$ python -q
>>> import numpy as np
>>> from numpy import linalg as LA
>>> np.set_printoptions(suppress=True, linewidth=160)
>>> A = np.load("block2.npy")
>>> A
array([[0, 2, 2, 2, 1, 2, 1, 0, 1, 1, 0],
       [0, 1, 2, 1, 2, 2, 0, 2, 0, 1, 1],
       [0, 0, 0, 2, 1, 1, 2, 1, 0, 1, 1],
       [0, 0, 0, 0, 2, 2, 0, 2, 2, 1, 2],
       [0, 0, 0, 0, 1, 1, 1, 0, 2, 0, 0],
       [0, 0, 0, 0, 0, 2, 1, 1, 0, 2, 1],
       [0, 0, 0, 0, 0, 0, 2, 1, 0, 1, 0],
       [0, 0, 0, 0, 0, 0, 0, 2, 2, 0, 0],
       [0, 0, 0, 0, 0, 0, 0, 0, 0, 1, 0],
       [0, 0, 0, 0, 0, 0, 0, 0, 0, 1, 0],
       [0, 0, 0, 0, 0, 0, 0, 0, 0, 0, 0]])
>>> # rows 8 and 9 are equal
>>> LA.matrix_rank(A, rtol=0.1)
np.int64(8)
>>> LA.cond(A) > 100
np.True_
>>> round(float(LA.norm(A, 2) / LA.norm(A)), 2)
0.77
>>> [round(float(x), 2) for x in LA.svd(A, compute_uv=False)[:3]]
[8.05, 3.83, 3.29]
>>> Y = np.array([[2, 3],
...     [1, 1],
...     [2, 0],
...     [1, 2],
...     [3, 1],
...     [1, 1],
...     [2, 2],
...     [0, 1],
...     [2, 1],
...     [2, 1],
...     [0, 1]])
>>> np.einsum("ik,kj->ij", A, Y)
array([[19, 13],
       [16, 11],
       [12, 13],
       [14, 11],
       [10,  6],
       [ 8,  8],
       [ 6,  6],
       [ 4,  4],
       [ 2,  1],
       [ 2,  1],
       [ 0,  0]])
>>> np.einsum("ij->j", A)
array([ 0,  3,  4,  5,  7, 10,  7,  9,  7,  9,  5])
>>> np.einsum("ij,ij->i", A, A)
array([20, 20, 13, 21,  7, 11,  6,  8,  1,  1,  0])
>>> np.vstack([A, Y.T]).shape
(13, 11)
>>> A @ Y
array([[19, 13],
       [16, 11],
       [12, 13],
       [14, 11],
       [10,  6],
       [ 8,  8],
       [ 6,  6],
       [ 4,  4],
       [ 2,  1],
       [ 2,  1],
       [ 0,  0]])
>>> np.einsum("ik,kj->ji", A, Y)
array([[19, 16, 12, 14, 10,  8,  6,  4,  2,  2,  0],
       [13, 11, 13, 11,  6,  8,  6,  4,  1,  1,  0]])
